$ python -q
>>> import numpy as np
>>> np.set_printoptions(suppress=True, linewidth=100)
>>> m1 = np.load("w.npy")
>>> m1.round(1) + 0
array([[0.2, 0. , 0.1, 0.1, 0.1, 0.1, 0.2, 0.2, 0.1, 0.1, 0.1, 0.1, 0. , 0.1],
       [0. , 0. , 0. , 0. , 0. , 0. , 0. , 0. , 0. , 0. , 0. , 0. , 0. , 0. ],
       [0.1, 0. , 0.1, 0. , 0.1, 0. , 0.1, 0.1, 0. , 0.1, 0.1, 0.1, 0. , 0. ],
       [0.1, 0. , 0. , 0. , 0. , 0. , 0.1, 0.1, 0. , 0. , 0. , 0. , 0. , 0. ],
       [0.1, 0. , 0.1, 0. , 0.1, 0. , 0.1, 0.1, 0. , 0.1, 0.1, 0.1, 0. , 0. ],
       [0.1, 0. , 0. , 0. , 0. , 0. , 0.1, 0.1, 0. , 0. , 0. , 0. , 0. , 0. ],
       [0.2, 0. , 0.1, 0.1, 0.1, 0.1, 0.2, 0.2, 0.1, 0.1, 0.1, 0.1, 0. , 0.1],
       [0.2, 0. , 0.1, 0.1, 0.1, 0.1, 0.2, 0.2, 0.1, 0.1, 0.1, 0.1, 0. , 0.1],
       [0.1, 0. , 0. , 0. , 0. , 0. , 0.1, 0.1, 0. , 0. , 0. , 0. , 0. , 0. ],
       [0.1, 0. , 0.1, 0. , 0.1, 0. , 0.1, 0.1, 0. , 0.1, 0.1, 0.1, 0. , 0. ],
       [0.1, 0. , 0.1, 0. , 0.1, 0. , 0.1, 0.1, 0. , 0.1, 0.1, 0.1, 0. , 0. ],
       [0.1, 0. , 0.1, 0. , 0.1, 0. , 0.1, 0.1, 0. , 0.1, 0.1, 0.1, 0. , 0. ],
       [0. , 0. , 0. , 0. , 0. , 0. , 0. , 0. , 0. , 0. , 0. , 0. , 0. , 0. ],
       [0.1, 0. , 0. , 0. , 0. , 0. , 0.1, 0.1, 0. , 0. , 0. , 0. , 0. , 0. ]])
>>> gram = m1.T @ m1
>>> (m1 @ m1.T).shape
(14, 14)
>>> np.linalg.matrix_rank(gram)
np.int64(1)
>>> np.round(np.linalg.eigvalsh(gram)[::-1], 1) + 0
array([1., 0., 0., 0., 0., 0., 0., 0., 0., 0., 0., 0., 0., 0.])
>>> np.round(np.diag(gram), 1) + 0
array([0.2, 0. , 0.1, 0. , 0.1, 0. , 0.2, 0.2, 0. , 0.1, 0.1, 0.1, 0. , 0. ])
>>> np.round(np.trace(gram), 1), round(float((m1 ** 2).sum()), 1)
(np.float64(1.0), 1.0)
>>> E = np.array([[61, 8, -25, -1],
...     [8, 44, 13, 24],
...     [-25, 13, 72, 19],
...     [-1, 24, 19, 64]])
>>> # symmetric, so the eigenvalues are real
>>> Y = E[0, 0] * E[1:] - np.outer(E[1:, 0], E[0])
>>> Y
array([[   0, 2620,  993, 1472],
       [   0,  993, 3767, 1134],
       [   0, 1472, 1134, 3903]])
>>> np.round(E[:, 0] / E[0, 0], 1) + 0
array([ 1. ,  0.1, -0.4,  0. ])
>>> w, vecs = np.linalg.eig(E)
>>> np.round(np.sort(np.linalg.eigvals(E.T)), 1)
array([ 24.8,  36.4,  75.2, 104.6])
>>> np.round(np.sort(np.linalg.eigvals(np.linalg.inv(E))), 1) + 0
array([0., 0., 0., 0.])
>>> np.round(E @ vecs[:, 0] - w[0] * vecs[:, 0], 1) + 0
array([0., 0., 0., 0.])
>>> x0 = np.ones(4)
>>> for _ in range(6):
...     x0 = E @ x0
...     x0 /= np.linalg.norm(x0)
...     print(round(x0 @ E @ x0, 1))
... 
90.5
96.2
99.7
101.9
103.1
103.8
>>> x0.round(1)
array([-0.2,  0.4,  0.7,  0.6])
>>> X = np.load("m.npy")
>>> X
array([[ 1,  0,  0,  0,  0,  0,  0,  0],
       [-1,  1,  0,  0,  0,  0,  0,  0],
       [ 1, -2,  1,  0,  0,  0,  0,  0],
       [-1, -3, -1,  1,  0,  0,  0,  0],
       [ 0, -2, -3,  3,  1,  0,  0,  0],
       [ 3, -3,  2,  1,  0,  1,  0,  0],
       [ 3,  1,  2,  2, -1, -3,  1,  0],
       [ 3,  2,  2,  2, -1, -1,  1,  1]])
>>> # triangular
>>> U, s, Vh = np.linalg.svd(X)
>>> s.round(1) + 0
array([7.7, 6.1, 4.3, 2.1, 1.2, 0.6, 0.2, 0. ])
>>> Y = U[:, :7] @ np.diag(s[:7]) @ Vh[:7]
>>> Y.round(1) + 0
array([[ 1.,  0.,  0.,  0.,  0.,  0.,  0.,  0.],
       [-1.,  1.,  0.,  0.,  0.,  0.,  0.,  0.],
       [ 1., -2.,  1.,  0.,  0.,  0.,  0.,  0.],
       [-1., -3., -1.,  1.,  0.,  0.,  0.,  0.],
       [ 0., -2., -3.,  3.,  1.,  0.,  0.,  0.],
       [ 3., -3.,  2.,  1.,  0.,  1.,  0.,  0.],
       [ 3.,  1.,  2.,  2., -1., -3.,  1.,  0.],
       [ 3.,  2.,  2.,  2., -1., -1.,  1.,  1.]])
>>> x0 = np.array([-5, -1, -5, 2, 3, 0, 4, 3, 1, -1, -2, 5, -5, -1])
>>> np.round(m1 @ m1 @ x0, 1) + 0
array([0.3, 0. , 0.2, 0.1, 0.2, 0.1, 0.3, 0.3, 0.1, 0.2, 0.2, 0.2, 0. , 0.1])
>>> Q, r_ = np.linalg.qr(X)
>>> np.allclose(r_.T @ r_, X.T @ X)
True
>>> np.round(Q.T @ Q, 1) + 0
array([[1., 0., 0., 0., 0., 0., 0., 0.],
       [0., 1., 0., 0., 0., 0., 0., 0.],
       [0., 0., 1., 0., 0., 0., 0., 0.],
       [0., 0., 0., 1., 0., 0., 0., 0.],
       [0., 0., 0., 0., 1., 0., 0., 0.],
       [0., 0., 0., 0., 0., 1., 0., 0.],
       [0., 0., 0., 0., 0., 0., 1., 0.],
       [0., 0., 0., 0., 0., 0., 0., 1.]])
>>> Q.round(1) + 0
array([[-0.2,  0. ,  0.2,  0.5,  0.3, -0.1, -0.2, -0.7],
       [ 0.2, -0.2, -0.1, -0.5, -0.5,  0. , -0.2, -0.6],
       [-0.2,  0.4, -0.3,  0.1, -0.1,  0.3,  0.7, -0.3],
       [ 0.2,  0.5, -0.1, -0.5,  0.6, -0.2, -0.1, -0.1],
       [ 0. ,  0.4,  0.9, -0.1, -0.3,  0.1,  0.1,  0. ],
       [-0.5,  0.5, -0.2,  0.1, -0.4, -0.2, -0.4,  0.1],
       [-0.5, -0.2,  0.1, -0.3,  0.2,  0.7, -0.2,  0.1],
       [-0.5, -0.4,  0.1, -0.3,  0.1, -0.6,  0.3, -0.1]])
>>> np.round(np.abs(np.diag(r_)), 1)
array([5.6, 5.7, 2.9, 2.1, 0.6, 1.6, 0.1, 0.1])
>>> rng = np.random.default_rng(267258)
>>> W0 = np.triu(rng.random((5, 5)) < 0.5, 1).astype(int)
>>> W0 = W0 + W0.T
>>> W0
array([[0, 0, 0, 1, 0],
       [0, 0, 0, 0, 1],
       [0, 0, 0, 1, 1],
       [1, 0, 1, 0, 0],
       [0, 1, 1, 0, 0]])
>>> # null space of dimension 1
>>> w, vecs = np.linalg.eigh(W0)
>>> x0 = np.array([-1, 0, 3, -3, -3])
>>> round(float(x0 @ W0 @ x0 / (x0 @ x0)), 1), round(float(w[0]), 1), round(float(w[-1]), 1)
(-1.1, -1.7, 1.7)
>>> np.round(np.linalg.eigvalsh(W0[1:, 1:]), 1)
array([-1.6, -0.6,  0.6,  1.6])
>>> np.round(vecs * np.abs(w) @ vecs.T, 1) + 0
array([[ 0.8, -0.2,  0.6,  0. ,  0. ],
       [-0.2,  0.8,  0.6,  0. ,  0. ],
       [ 0.6,  0.6,  1.2,  0. ,  0. ],
       [ 0. ,  0. ,  0. ,  1.4,  0.4],
       [ 0. ,  0. ,  0. ,  0.4,  1.4]])
>>> rk = np.linalg.matrix_rank(W0)
>>> rk
np.int64(4)
>>> null = np.linalg.svd(W0)[2][rk:].T
>>> null.shape
(5, 1)
>>> np.round(null[:, 0] / null[np.abs(null[:, 0]).round(6).argmax(), 0], 1)
array([ 1.,  1., -1.,  0.,  0.])
>>> [round(float(np.linalg.det(W0[:i, :i])), 2) + 0 for i in range(1, 6)]
[0.0, 0.0, 0.0, 0.0, 0.0]
>>> np.all(np.linalg.eigvalsh(W0) > 0)
np.False_
>>> U, s, Vh = np.linalg.svd(W0)
>>> vecs = Vh[:(s > 1e-8).sum()]
>>> x0 = W0[1] + 2 * W0[0] + rng.integers(2) * np.eye(5)[1]
>>> x0
array([0., 0., 0., 2., 1.])
>>> round(np.linalg.norm(x0 - vecs.T @ vecs @ x0), 1)
np.float64(0.0)
>>> data = np.load("layer16.npy")
>>> data
array([[-1.5, -0.1, -0.9, -0.9],
       [-0.1, -0.9,  1.4, -0.8],
       [-0.9,  1.4,  0.8,  0.6],
       [-0.9, -0.8,  0.6,  0.5]])
>>> w, vecs = np.linalg.eig(data)
>>> np.round(np.sort(np.linalg.eigvals(np.linalg.inv(data))), 1)
array([-0.5, -0.5,  0.5,  1. ])
>>> w.round(1)
array([ 1.9,  1. , -2. , -2.1])
>>> np.round(data @ vecs[:, 0] - w[0] * vecs[:, 0], 1) + 0
array([0., 0., 0., 0.])
>>> np.round(np.sort(np.linalg.eigvals(data.T)), 1)
array([-2.1, -2. ,  1. ,  1.9])
>>> round(np.prod(w), 1)
np.float64(8.2)
>>> np.round(np.linalg.eigvalsh(data).min(), 1)
np.float64(-2.1)
>>> proj = np.triu(np.array([[-1, -3, -5, 2], [-4, 4, 1, -1], [-5, 5, -1, 0], [-3, -4, -1, -3]]), 1) + np.eye(4)
>>> Y = proj @ data @ np.linalg.inv(proj)
>>> Y.round(1)
array([[ 1.5, -1.5,  1.1, -5. ],
       [-0.1,  1. ,  0.1,  0.5],
       [-0.9, -1.3, -2.4,  1.1],
       [-0.9, -3.5, -0.4, -1.2]])
>>> np.round(np.linalg.det(Y), 1)
np.float64(8.2)
>>> np.linalg.matrix_rank(Y)
np.int64(4)
>>> mat = np.load("case6.npy")
>>> mat
array([[  0,   4,   6,   0,  14,  21],
       [  4,   4,   0,  14,  14,   0],
       [  0,   6,   0,   0,  21,   0],
       [  0,   2,   3,   0, -16, -24],
       [  2,   2,   0, -16, -16,   0],
       [  0,   3,   0,   0, -24,   0]])
>>> labels = rng.permutation(6)
>>> Y = mat[:, labels] * rng.choice([-1, 1], 6)
>>> Y
array([[ 21,   6, -14,   0,   0,   4],
       [  0,   0, -14,  -4, -14,   4],
       [  0,   0, -21,   0,   0,   6],
       [-24,   3,  16,   0,   0,   2],
       [  0,   0,  16,  -2,  16,   2],
       [  0,   0,  24,   0,   0,   3]])
>>> U, _, Vh = np.linalg.svd(mat.T @ Y)
>>> np.round(U @ Vh, 1) + 0
array([[ 0.,  0.,  0., -1.,  0.,  0.],
       [ 0.,  0.,  0.,  0.,  0.,  1.],
       [ 0.,  1.,  0.,  0.,  0.,  0.],
       [ 0.,  0.,  0.,  0., -1.,  0.],
       [ 0.,  0., -1.,  0.,  0.,  0.],
       [ 1.,  0.,  0.,  0.,  0.,  0.]])
>>> np.round(np.linalg.lstsq(mat, Y)[0], 1) + 0
array([[ 0.,  0.,  0., -1.,  0.,  0.],
       [ 0.,  0.,  0.,  0.,  0.,  1.],
       [ 0.,  1.,  0.,  0.,  0.,  0.],
       [ 0.,  0.,  0.,  0., -1.,  0.],
       [ 0.,  0., -1.,  0.,  0.,  0.],
       [ 1.,  0.,  0.,  0.,  0.,  0.]])
>>> arr = np.loadtxt("dump.csv", delimiter=",")
>>> arr
array([[-6., -6.,  3., -6., -9., -6., -9., -6.,  6.,  0.,  3.],
       [ 2.,  2., -1.,  2.,  3.,  2.,  3.,  2., -2.,  0., -1.],
       [-2., -2.,  1., -2., -3., -2., -3., -2.,  2.,  0.,  1.],
       [ 4.,  4., -2.,  4.,  6.,  4.,  6.,  4., -4.,  0., -2.],
       [ 6.,  6., -3.,  6.,  9.,  6.,  9.,  6., -6.,  0., -3.],
       [ 4.,  4., -2.,  4.,  6.,  4.,  6.,  4., -4.,  0., -2.],
       [-2., -2.,  1., -2., -3., -2., -3., -2.,  2.,  0.,  1.],
       [ 0.,  0.,  0.,  0.,  0.,  0.,  0.,  0.,  0.,  0.,  0.],
       [ 0.,  0.,  0.,  0.,  0.,  0.,  0.,  0.,  0.,  0.,  0.],
       [-2., -2.,  1., -2., -3., -2., -3., -2.,  2.,  0.,  1.],
       [ 6.,  6., -3.,  6.,  9.,  6.,  9.,  6., -6.,  0., -3.],
       [-4., -4.,  2., -4., -6., -4., -6., -4.,  4.,  0.,  2.],
       [-6., -6.,  3., -6., -9., -6., -9., -6.,  6.,  0.,  3.]])
>>> Y = arr[0, 0] * arr[1:] - np.outer(arr[1:, 0], arr[0])
>>> Y
array([[ 0.,  0.,  0.,  0.,  0.,  0.,  0.,  0.,  0., -0.,  0.],
       [ 0.,  0.,  0.,  0.,  0.,  0.,  0.,  0.,  0.,  0.,  0.],
       [ 0.,  0.,  0.,  0.,  0.,  0.,  0.,  0.,  0., -0.,  0.],
       [ 0.,  0.,  0.,  0.,  0.,  0.,  0.,  0.,  0., -0.,  0.],
       [ 0.,  0.,  0.,  0.,  0.,  0.,  0.,  0.,  0., -0.,  0.],
       [ 0.,  0.,  0.,  0.,  0.,  0.,  0.,  0.,  0.,  0.,  0.],
       [ 0.,  0., -0.,  0.,  0.,  0.,  0.,  0., -0., -0., -0.],
       [ 0.,  0., -0.,  0.,  0.,  0.,  0.,  0., -0., -0., -0.],
       [ 0.,  0.,  0.,  0.,  0.,  0.,  0.,  0.,  0.,  0.,  0.],
       [ 0.,  0.,  0.,  0.,  0.,  0.,  0.,  0.,  0., -0.,  0.],
       [ 0.,  0.,  0.,  0.,  0.,  0.,  0.,  0.,  0.,  0.,  0.],
       [ 0.,  0.,  0.,  0.,  0.,  0.,  0.,  0.,  0.,  0.,  0.]])
>>> np.linalg.matrix_rank(Y), np.linalg.matrix_rank(arr)
(np.int64(0), np.int64(1))
>>> np.flatnonzero(~Y.round(6).any(axis=1))
array([ 0,  1,  2,  3,  4,  5,  6,  7,  8,  9, 10, 11])
>>> U, s, Vh = np.linalg.svd(arr)
>>> vecs = Vh[:(s > 1e-8).sum()]
>>> x0 = arr[7] + 4 * arr[2] + rng.integers(2) * np.eye(11)[4]
>>> x0
array([ -8.,  -8.,   4.,  -8., -11.,  -8., -12.,  -8.,   8.,   0.,   4.])
>>> np.round(vecs.T @ vecs, 1) + 0
array([[ 0.1,  0.1,  0. ,  0.1,  0.1,  0.1,  0.1,  0.1, -0.1,  0. ,  0. ],
       [ 0.1,  0.1,  0. ,  0.1,  0.1,  0.1,  0.1,  0.1, -0.1,  0. ,  0. ],
       [ 0. ,  0. ,  0. ,  0. , -0.1,  0. , -0.1,  0. ,  0. ,  0. ,  0. ],
       [ 0.1,  0.1,  0. ,  0.1,  0.1,  0.1,  0.1,  0.1, -0.1,  0. ,  0. ],
       [ 0.1,  0.1, -0.1,  0.1,  0.2,  0.1,  0.2,  0.1, -0.1,  0. , -0.1],
       [ 0.1,  0.1,  0. ,  0.1,  0.1,  0.1,  0.1,  0.1, -0.1,  0. ,  0. ],
       [ 0.1,  0.1, -0.1,  0.1,  0.2,  0.1,  0.2,  0.1, -0.1,  0. , -0.1],
       [ 0.1,  0.1,  0. ,  0.1,  0.1,  0.1,  0.1,  0.1, -0.1,  0. ,  0. ],
       [-0.1, -0.1,  0. , -0.1, -0.1, -0.1, -0.1, -0.1,  0.1,  0. ,  0. ],
       [ 0. ,  0. ,  0. ,  0. ,  0. ,  0. ,  0. ,  0. ,  0. ,  0. ,  0. ],
       [ 0. ,  0. ,  0. ,  0. , -0.1,  0. , -0.1,  0. ,  0. ,  0. ,  0. ]])
>>> np.round(np.diag(vecs.T @ vecs), 1) + 0
array([0.1, 0.1, 0. , 0.1, 0.2, 0.1, 0.2, 0.1, 0.1, 0. , 0. ])
>>> M = np.loadtxt("out19.csv", delimiter=",")
>>> M
array([[  3. ,   2. ,  -1.5,   2. ,   4.5,   0.5,  -3. ,  -9.5,   4.5,  -6.5, -11.5,  -1. ,  -0.5],
       [  0.8,   1. ,   0.2,   0.4,  -1.5,  -0.6,   1.1,   1. ,   1.2,  -0.3,   0. ,   0. ,  -0.1],
       [ -2.2,   0.4,  -0.7,  -1.1,  -0.3,  -0.6,  -0.2,  -1.6,  -0.6,  -0.4,  -1. ,   0. ,  -1.6],
       [ -0.4,  -0.2,  -0.1,   0.7,   0.4,   0.5,  -0.1,  -0.1,   0.9,   0.8,   0.6,  -1.4,  -0.2],
       [ -0.6,  -0.7,   0. ,  -2.6,  -0.3,   1.3,  -0.5,  -0.8,  -1.8,  -0.8,   0.6,  -0.1,  -1.6],
       [ -0.2,  -0.5,  -1.3,   0.5,  -0.7,   0.2,   1.1,  -1.6,  -2.1,  -1.3,  -0.3,  -1. ,  -0.7],
       [ -1.2,  -1.6,  -1.2,  -0.9,  -1.2,   0.1,  -1. ,  -0.8,   0.2,   0.6,  -0.3,  -0.4,  -1.1],
       [ -1.5,  -0.3,   0.5,   0.8,   0.2,   0.5,   0.4,   1.5,  -1. ,   0.1,  -1.5,  -0.7,   0.8],
       [  0.4,  -0.6,   1. ,   0.4,  -0.1,  -1.4,   0.1,   0.7,   0.8,  -1.2,  -0.1,  -0.6,   0. ],
       [  0.9,   0. ,  -0.4,   1.1,   0. ,  -2.3,  -0.7,   0.5,   0.5,  -0.8,   0.3,  -0.4,  -1.5],
       [ -1.3,   0.1,  -1. ,   0. ,   1.6,   0.4,   0.7,  -0.1,   0.4,  -2. ,  -1.1,  -0.3,   1.7],
       [  0. ,  -0.4,  -0.5,   0.2,  -0.1,   0.4,   0.2,   1.9,   0. ,  -1. ,  -1.8,  -1.7,   0.6],
       [  2.3,   1.1,  -0.4,  -0.7,   1.8,   1.3,  -0.8,   0.4,  -0.6,   1.6,  -0.8,   1.2,   0.8],
       [ -0.8,   0.8,   1.7,   0.7,  -0.5,  -0.5,   0.5,  -0.3,  -0.3,  -0.5,   0.1,   0.1,  -0.4],
       [ -0.2,   0.4,  -0.3,   0.1,   2.4,   0.7,  -0.8,   0.4,   0. ,  -0.2,  -0.1,  -0.1,  -0.1],
       [ -0.7,   1.4,   1.7,   1.2,   2.7,  -2.5,   1.6,  -1.1,   1. ,  -0.6,   1.3,   1.3,   0.8]])
>>> # row 0 is much longer than the rest
>>> round(float(M[13] @ M[2]), 1)
1.9
>>> np.round(np.linalg.norm(M[13], 1), 1), round(float(np.linalg.norm(M[13], np.inf)), 1)
(np.float64(7.2), 1.7)
>>> round(np.linalg.norm(M, 1), 1), np.round(np.linalg.norm(M, np.inf), 1)
(np.float64(22.3), np.float64(50.0))
>>> np.round(np.linalg.norm(M, 2), 1)
np.float64(18.5)
>>> np.round(np.linalg.norm(M, axis=0), 1)
array([ 5.3,  3.6,  3.8,  4.3,  6.6,  4.4,  4.2, 10.3,  5.8,  7.5, 12. ,  3.4,  3.8])
>>> np.linalg.norm(M, axis=1).argmax()
np.int64(0)
>>> round(float(np.linalg.norm(M[13] - M[2])), 1)
4.0
>>> round(np.linalg.norm(M, "nuc"), 1)
np.float64(58.7)
